% ipython --no-banner

In [1]: import numpy as np

In [2]: from numpy import linalg as LA

In [3]: np.set_printoptions(precision=2, suppress=True, linewidth=140)

In [4]: X = np.array([[1, 1, -1, -1, 1, 1, -1, -1],
   ...:     [1, -1, 1, -1, 1, -1, 1, -1],
   ...:     [1, 1, -1, -1, -1, -1, 1, 1]])

In [5]: print(X)
[[ 1  1 -1 -1  1  1 -1 -1]
 [ 1 -1  1 -1  1 -1  1 -1]
 [ 1  1 -1 -1 -1 -1  1  1]]

In [6]: Y = X[0, 0] * X[1:] - np.outer(X[1:, 0], X[0])

In [7]: print(Y)
[[ 0 -2  2  0  0 -2  2  0]
 [ 0  0  0  0 -2 -2  2  2]]

In [8]: print(X[:, 0] / X[0, 0])
[1. 1. 1.]

In [9]: print(LA.matrix_rank(Y), LA.matrix_rank(X))
2 3

In [10]: print(np.flatnonzero(~Y.round(6).any(axis=1)))
[]

In [11]: rng = np.random.default_rng(595)

In [12]: Y = X + rng.integers(-2, 3, (3, 2)) @ rng.integers(-2, 3, (2, 8))

In [13]: print(Y)
[[-3  3 -1 -3  5 -1  1  3]
 [ 1  4 -3  0  1  2  2 -3]
 [ 5  4 -5  2 -5  4  0 -5]]

In [14]: print(np.abs(Y - X).sum(axis=1))
[20 16 30]

In [15]: print(Y - X)
[[-4  2  0 -2  4 -2  2  4]
 [ 0  5 -4  1  0  3  1 -2]
 [ 4  3 -4  3 -4  5 -1 -6]]

In [16]: print(Y.reshape(-1, 2))
[[-3  3]
 [-1 -3]
 [ 5 -1]
 [ 1  3]
 [ 1  4]
 [-3  0]
 [ 1  2]
 [ 2 -3]
 [ 5  4]
 [-5  2]
 [-5  4]
 [ 0 -5]]

In [17]: print(Y.reshape(2, -1))
[[-3  3 -1 -3  5 -1  1  3  1  4 -3  0]
 [ 1  2  2 -3  5  4 -5  2 -5  4  0 -5]]

In [18]: T = Y.reshape(3, 2, -1)

In [19]: print(np.einsum("ihd,jhd->hij", T, T).shape)
(2, 3, 3)

In [20]: T = np.stack([X, 4 * X, X[::-1]])

In [21]: print(LA.matrix_rank(T.reshape(3, -1)))
2

In [22]: print(T.shape)
(3, 3, 8)

In [23]: print(np.einsum("bij,cij->bc", T, T))
[[ 24  96   8]
 [ 96 384  32]
 [  8  32  24]]

In [24]: W0 = np.loadtxt("m.csv", delimiter=",")

In [25]: print(W0)
[[0. 0. 2.]
 [2. 0. 0.]
 [0. 2. 0.]]

In [26]: idx = rng.permutation(3)

In [27]: Y = W0[:, idx] * rng.choice([-1, 1], 3)

In [28]: print(Y)
[[-0.  0.  2.]
 [-2.  0.  0.]
 [-0.  2.  0.]]

In [29]: U, _, Vh = LA.svd(W0.T @ Y)

In [30]: print(U @ Vh)
[[-1.  0.  0.]
 [ 0.  1.  0.]
 [ 0.  0.  1.]]

In [31]: print(LA.lstsq(W0, Y)[0])
[[-1.  0.  0.]
 [ 0.  1.  0.]
 [ 0.  0.  1.]]

In [32]: print(idx)
[0 1 2]

In [33]: print(np.round(np.poly(W0), 2) + 0)
[ 1.  0.  0. -8.]

In [34]: print(round(LA.det(W0[::-1]), 2))
-8.0

In [35]: print(np.einsum("ij,ji->", W0, W0))
0.0

In [36]: print((W0 + W0.T) / 2)
[[0. 1. 1.]
 [1. 0. 1.]
 [1. 1. 0.]]

In [37]: print(round(LA.det(W0), 2))
8.0

In [38]: print(np.sort(np.abs(LA.eigvals(W0))))
[2. 2. 2.]

In [39]: print(np.trace(W0))
0.0

In [40]: print(LA.matrix_power(W0, 3))
[[8. 0. 0.]
 [0. 8. 0.]
 [0. 0. 8.]]

In [41]: print(W0 @ W0)
[[0. 4. 0.]
 [0. 0. 4.]
 [4. 0. 0.]]

In [42]: print(np.allclose(W0, W0.T))
False

In [43]: vec = np.array([-3, -2, -2])

In [44]: target = W0 @ vec

In [45]: print(target)
[-4. -6. -4.]

In [46]: print(LA.solve(W0, W0[:, 1]))
[0. 1. 0.]

In [47]: P = np.triu(np.array([[3, 1, -1], [3, 2, -1], [-2, 0, 2]]), 1) + np.eye(3)

In [48]: Y = P @ W0 @ LA.inv(P)

In [49]: print(Y)
[[ 2. -4.  0.]
 [ 2. -4. -2.]
 [ 0.  2.  2.]]

In [50]: print(np.trace(Y), np.trace(W0))
0.0 0.0

In [51]: print(round(LA.det(Y), 2))
8.0

In [52]: mat = np.load("layer12.npy")

In [53]: print(mat)
[[ 1 -2  4 -8]
 [ 1 -1  1 -1]
 [ 1  0  0  0]
 [ 1  1  1  1]]

In [54]: Y = mat[0, 0] * mat[1:] - np.outer(mat[1:, 0], mat[0])

In [55]: print(Y)
[[ 0  1 -3  7]
 [ 0  2 -4  8]
 [ 0  3 -3  9]]

In [56]: print(LA.matrix_rank(Y), LA.matrix_rank(mat))
3 4

In [57]: print(np.flatnonzero(~Y.round(6).any(axis=1)))
[]

In [58]: idx = rng.permutation(4)

In [59]: Y = mat[:, idx] * rng.choice([-1, 1], 4)

In [60]: print(Y)
[[ 8  1  4 -2]
 [ 1  1  1 -1]
 [ 0  1  0  0]
 [-1  1  1  1]]

In [61]: U, _, Vh = LA.svd(mat.T @ Y)

In [62]: print(np.round(U @ Vh, 2) + 0)
[[ 0.  1.  0.  0.]
 [ 0.  0.  0.  1.]
 [ 0.  0.  1.  0.]
 [-1.  0.  0.  0.]]

In [63]: Y = LA.inv(mat)

In [64]: print(np.round(mat @ Y, 2) + 0)
[[1. 0. 0. 0.]
 [0. 1. 0. 0.]
 [0. 0. 1. 0.]
 [0. 0. 0. 1.]]

In [65]: print(np.round(LA.det(mat) * Y, 2) + 0)
[[  0.   0.  12.   0.]
 [  2. -12.   6.   4.]
 [  0.   6. -12.   6.]
 [ -2.   6.  -6.   2.]]

In [66]: print(round(float(LA.slogdet(mat)[0]), 2))
1.0

In [67]: print((np.abs(Y) > 1e-9).astype(int))
[[0 0 1 0]
 [1 1 1 1]
 [0 1 1 1]
 [1 1 1 1]]
